>>> import numpy as np
>>> from numpy import linalg as LA
>>> np.set_printoptions(precision=2, suppress=True, linewidth=100)
>>> tidy = lambda a: np.round(a, 2) + 0
>>> mat = np.load("test2.npy")
>>> mat
array([[ 0,  2,  2,  1,  3,  2],
       [ 3,  3,  2,  1,  3,  3],
       [ 3,  2,  2,  2,  1,  2],
       [ 0,  1,  3,  3,  0,  1],
       [ 1,  2,  0,  1,  1,  1],
       [ 2,  1,  2,  0,  0,  1],
       [ 1,  2,  3,  1,  3,  0],
       [ 1,  2,  3,  0,  1,  1],
       [ 1,  0,  3,  2,  0,  3],
       [ 0,  1,  1,  2,  1,  2],
       [ 9, 11,  8,  4, 12, 11]])
>>> # row 10 dominates
>>> A2 = mat / LA.norm(mat, axis=1)
Traceback (most recent call last):
  File "<python-input-7>", line 1, in <module>
    A2 = mat / LA.norm(mat, axis=1)
         ~~~~^~~~~~~~~~~~~~~~~~~~~~
ValueError: operands could not be broadcast together with shapes (11,6) (11,) 
>>> A2 = mat / LA.norm(mat, axis=1, keepdims=True)
>>> gram = A2 @ A2.T
>>> tidy(gram[4])
array([0.75, 0.88, 0.83, 0.47, 1.  , 0.56, 0.65, 0.62, 0.44, 0.75, 0.88])
>>> f = np.array([0, 3, 1])
>>> np.correlate(mat[7], mat[1], "full")
array([ 3,  9, 16, 13, 13, 21, 19, 12,  5,  6,  3])
>>> np.cross(mat[7, :3], mat[1, :3])
array([-5,  7, -3])
>>> rng = np.random.default_rng(860552)
>>> th = np.sort(rng.uniform(-2, 2, 30))
>>> K = np.c_[th, th ** 2, th ** 3] @ np.array([[3, 0, 3, 3], [2, 2, 0, 3], [1, 0, 2, 3]])
>>> tidy(K)
array([[ -5.81,   7.78, -21.27, -17.28],
       [ -5.52,   7.44, -20.14, -16.16],
       [ -3.7 ,   5.01, -12.68,  -9.13],
       [ -2.89,   3.7 ,  -9.1 ,  -6.07],
       [ -2.44,   2.86,  -7.  ,  -4.42],
       [ -2.1 ,   2.21,  -5.47,  -3.32],
       [ -1.84,   1.69,  -4.31,  -2.55],
       [ -1.58,   1.18,  -3.21,  -1.89],
       [ -1.13,   0.5 ,  -1.76,  -1.13],
       [ -0.69,   0.15,  -0.86,  -0.66],
       [ -0.53,   0.08,  -0.62,  -0.51],
       [ -0.3 ,   0.02,  -0.32,  -0.29],
       [ -0.04,   0.  ,  -0.04,  -0.04],
       [  0.16,   0.01,   0.15,   0.16],
       [  0.86,   0.12,   0.75,   0.94],
       [  1.91,   0.43,   1.58,   2.32],
       [  1.97,   0.45,   1.63,   2.4 ],
       [  2.47,   0.62,   2.02,   3.13],
       [  2.52,   0.64,   2.06,   3.2 ],
       [  2.66,   0.69,   2.17,   3.41],
       [  3.72,   1.1 ,   3.03,   5.08],
       [  5.55,   1.82,   4.6 ,   8.19],
       [  6.7 ,   2.28,   5.64,  10.28],
       [ 11.77,   4.27,  10.62,  20.14],
       [ 11.88,   4.31,  10.73,  20.36],
       [ 12.02,   4.36,  10.88,  20.65],
       [ 17.26,   6.31,  16.55,  31.63],
       [ 18.25,   6.67,  17.67,  33.77],
       [ 18.34,   6.7 ,  17.77,  33.96],
       [ 21.06,   7.67,  20.9 ,  39.92]])
>>> K @ K
Traceback (most recent call last):
  File "<python-input-18>", line 1, in <module>
    K @ K
    ~~^~~
ValueError: matmul: Input operand 1 has a mismatch in its core dimension 0, with gufunc signature (n?,k),(k,m?)->(n?,m?) (size 30 is different from 4)
>>> gram = K.T @ K
>>> np.allclose(gram, gram.T)
True
>>> tidy(np.trace(gram)), tidy((K ** 2).sum())
(np.float64(12563.19), np.float64(12563.19))
>>> tidy(np.diag(gram))
array([2056.48,  427.7 , 2979.68, 7099.32])
>>> O, r_ = LA.qr(mat)
>>> tidy(O.T @ O)
array([[1., 0., 0., 0., 0., 0.],
       [0., 1., 0., 0., 0., 0.],
       [0., 0., 1., 0., 0., 0.],
       [0., 0., 0., 1., 0., 0.],
       [0., 0., 0., 0., 1., 0.],
       [0., 0., 0., 0., 0., 1.]])
>>> np.allclose(r_.T @ r_, mat.T @ mat)
True
>>> tidy(np.trace(O @ O.T))
np.float64(6.0)
>>> Xc = K - K.mean(axis=0)
>>> vecs = LA.svd(Xc)[2][:3]
>>> A2 = Xc - Xc @ vecs.T @ vecs
>>> tidy(LA.norm(A2) / LA.norm(Xc))
np.float64(0.0)
>>> tidy(A2.std(axis=0))
array([0., 0., 0., 0.])
>>> tidy(np.cov(Xc @ vecs.T, rowvar=False))
array([[360.56,   0.  ,   0.  ],
       [  0.  ,  13.  ,   0.  ],
       [  0.  ,   0.  ,   0.39]])
>>> LA.cond(K) > 100
np.True_
>>> [round(float(x), 2) for x in LA.svd(K, compute_uv=False)[:3]]
[108.95, 26.09, 3.4]
>>> A2 = K + rng.integers(-2, 3, (30, 3)) @ rng.integers(-2, 3, (3, 4))
>>> tidy(A2)
array([[ -2.81,   4.78, -23.27, -11.28],
       [ -6.52,   8.44, -19.14, -20.16],
       [ -3.7 ,   5.01, -10.68, -11.13],
       [ -8.89,   9.7 ,  -3.1 , -10.07],
       [ -1.44,   1.86, -10.  ,  -8.42],
       [ -2.1 ,   2.21,  -2.47,  -1.32],
       [ -3.84,   3.69,  -0.31,  -2.55],
       [ -6.58,   6.18,   1.79,  -1.89],
       [ -0.13,  -0.5 ,  -3.76, -11.13],
       [  1.31,  -1.85,  -2.86,   7.34],
       [  1.47,  -1.92,  -3.62,   3.49],
       [  4.7 ,  -4.98,  -2.32,   1.71],
       [ -4.04,   4.  ,   2.96,  -0.04],
       [ -1.84,   2.01,   2.15,  -7.84],
       [ -1.14,   2.12,   3.75,   6.94],
       [  0.91,   1.43,  -0.42,  -3.68],
       [  3.97,  -1.55,  -2.37,   2.4 ],
       [  4.47,  -1.38,   3.02,   3.13],
       [  0.52,   2.64,   4.06,  15.2 ],
       [  0.66,   2.69,   2.17,  -2.59],
       [  7.72,  -2.9 ,   1.03,  -0.92],
       [  7.55,  -0.18,   0.6 ,   8.19],
       [ 11.7 ,  -2.72,   0.64,  10.28],
       [  7.77,   8.27,  15.62,  18.14],
       [  9.88,   6.31,  12.73,  22.36],
       [  9.02,   7.36,  12.88,  24.65],
       [ 11.26,  12.31,  18.55,  31.63],
       [ 16.25,   8.67,  19.67,  25.77],
       [ 26.34,  -1.3 ,  12.77,  27.96],
       [ 31.06,  -2.33,  14.9 ,  35.92]])
>>> tidy(LA.svd(A2 - K, compute_uv=False))
array([33.59, 27.44,  7.99,  0.  ])
>>> tidy(A2 - K)
array([[  3.,  -3.,  -2.,   6.],
       [ -1.,   1.,   1.,  -4.],
       [  0.,   0.,   2.,  -2.],
       [ -6.,   6.,   6.,  -4.],
       [  1.,  -1.,  -3.,  -4.],
       [  0.,   0.,   3.,   2.],
       [ -2.,   2.,   4.,   0.],
       [ -5.,   5.,   5.,   0.],
       [  1.,  -1.,  -2., -10.],
       [  2.,  -2.,  -2.,   8.],
       [  2.,  -2.,  -3.,   4.],
       [  5.,  -5.,  -2.,   2.],
       [ -4.,   4.,   3.,   0.],
       [ -2.,   2.,   2.,  -8.],
       [ -2.,   2.,   3.,   6.],
       [ -1.,   1.,  -2.,  -6.],
       [  2.,  -2.,  -4.,   0.],
       [  2.,  -2.,   1.,   0.],
       [ -2.,   2.,   2.,  12.],
       [ -2.,   2.,   0.,  -6.],
       [  4.,  -4.,  -2.,  -6.],
       [  2.,  -2.,  -4.,   0.],
       [  5.,  -5.,  -5.,   0.],
       [ -4.,   4.,   5.,  -2.],
       [ -2.,   2.,   2.,   2.],
       [ -3.,   3.,   2.,   4.],
       [ -6.,   6.,   2.,   0.],
       [ -2.,   2.,   2.,  -8.],
       [  8.,  -8.,  -5.,  -6.],
       [ 10., -10.,  -6.,  -4.]])
>>> tidy(np.abs(A2 - K).sum(axis=1))
array([14.,  7.,  4., 22.,  9.,  5.,  8., 15., 14., 14., 11., 14., 11., 14., 13., 10.,  8.,  5.,
       18., 10., 16.,  8., 15., 15.,  8., 12., 14., 14., 27., 30.])
